$ python -q
>>> import numpy as np
>>> np.set_printoptions(precision=2, suppress=True, linewidth=160)
>>> W0 = np.loadtxt("out1.csv", delimiter=",")
>>> W0
array([[-2., -2., -2., -2.],
       [-2., -4., -4., -4.],
       [-2., -4., -6., -6.],
       [-2., -4., -6., -8.]])
>>> # symmetric
>>> vals, evecs = np.linalg.eigh(W0)
>>> np.linalg.svd(W0, compute_uv=False)
array([16.58,  2.  ,  0.85,  0.57])
>>> np.round(evecs.T @ evecs, 2) + 0
array([[1., 0., 0., 0.],
       [0., 1., 0., 0.],
       [0., 0., 1., 0.],
       [0., 0., 0., 1.]])
>>> ang = np.radians(36)
>>> r_ = np.eye(4)
>>> r_[3, 3] = r_[1, 1] = np.cos(ang)
>>> r_[3, 1], r_[1, 3] = -np.sin(ang), np.sin(ang)
>>> r_
array([[ 1.  ,  0.  ,  0.  ,  0.  ],
       [ 0.  ,  0.81,  0.  ,  0.59],
       [ 0.  ,  0.  ,  1.  ,  0.  ],
       [ 0.  , -0.59,  0.  ,  0.81]])
>>> M2 = W0 @ r_.T
>>> np.linalg.svd(W0, compute_uv=False), np.linalg.svd(M2, compute_uv=False)
(array([16.58,  2.  ,  0.85,  0.57]), array([16.58,  2.  ,  0.85,  0.57]))
>>> M2
array([[-2.  , -2.79, -2.  , -0.44],
       [-2.  , -5.59, -4.  , -0.88],
       [-2.  , -6.76, -6.  , -2.5 ],
       [-2.  , -7.94, -6.  , -4.12]])
>>> np.abs(M2 - W0).max(axis=0)
array([0.  , 3.94, 0.  , 3.88])
>>> def softmax(z):
...     e = np.exp(z - z.max(axis=-1, keepdims=True))
...     return e / e.sum(axis=-1, keepdims=True)
... 
>>> np.round(softmax(10 * M2[2]), 2) + 0
array([0.99, 0.  , 0.  , 0.01])
>>> softmax(M2).sum(axis=1)
array([1., 1., 1., 1.])
>>> softmax(M2[2])
array([0.61, 0.01, 0.01, 0.37])
>>> S = M2 @ M2.T / np.sqrt(4)
>>> softmax(S)[2] @ M2
array([-2.  , -7.94, -6.  , -4.12])
>>> softmax(S).round(6).argmax(axis=1)
array([3, 3, 3, 3])
>>> np.round(softmax(S + np.triu(np.full(S.shape, -np.inf), 1)), 2) + 0
array([[1., 0., 0., 0.],
       [0., 1., 0., 0.],
       [0., 0., 1., 0.],
       [0., 0., 0., 1.]])
>>> G = W0.T @ W0
>>> np.linalg.eigvalsh(G)[::-1]
array([274.95,   4.  ,   0.73,   0.32])
>>> np.allclose(G, G.T)
True
>>> np.linalg.svd(W0, compute_uv=False) ** 2
array([274.95,   4.  ,   0.73,   0.32])
>>> np.linalg.matrix_rank(G)
np.int64(4)
>>> (W0 @ W0.T).shape
(4, 4)
>>> G
array([[ 16.,  28.,  36.,  40.],
       [ 28.,  52.,  68.,  76.],
       [ 36.,  68.,  92., 104.],
       [ 40.,  76., 104., 120.]])
>>> np.linalg.matrix_rank(G)
np.int64(4)
>>> G.mean(axis=0)
array([30., 56., 75., 85.])
>>> np.linalg.svd(G, compute_uv=False)
array([274.95,   4.  ,   0.73,   0.32])
>>> np.abs(G).max()
np.float64(120.0)
>>> np.unravel_index(np.abs(G).argmax(), G.shape)
(np.int64(3), np.int64(3))
>>> np.count_nonzero(G)
np.int64(16)
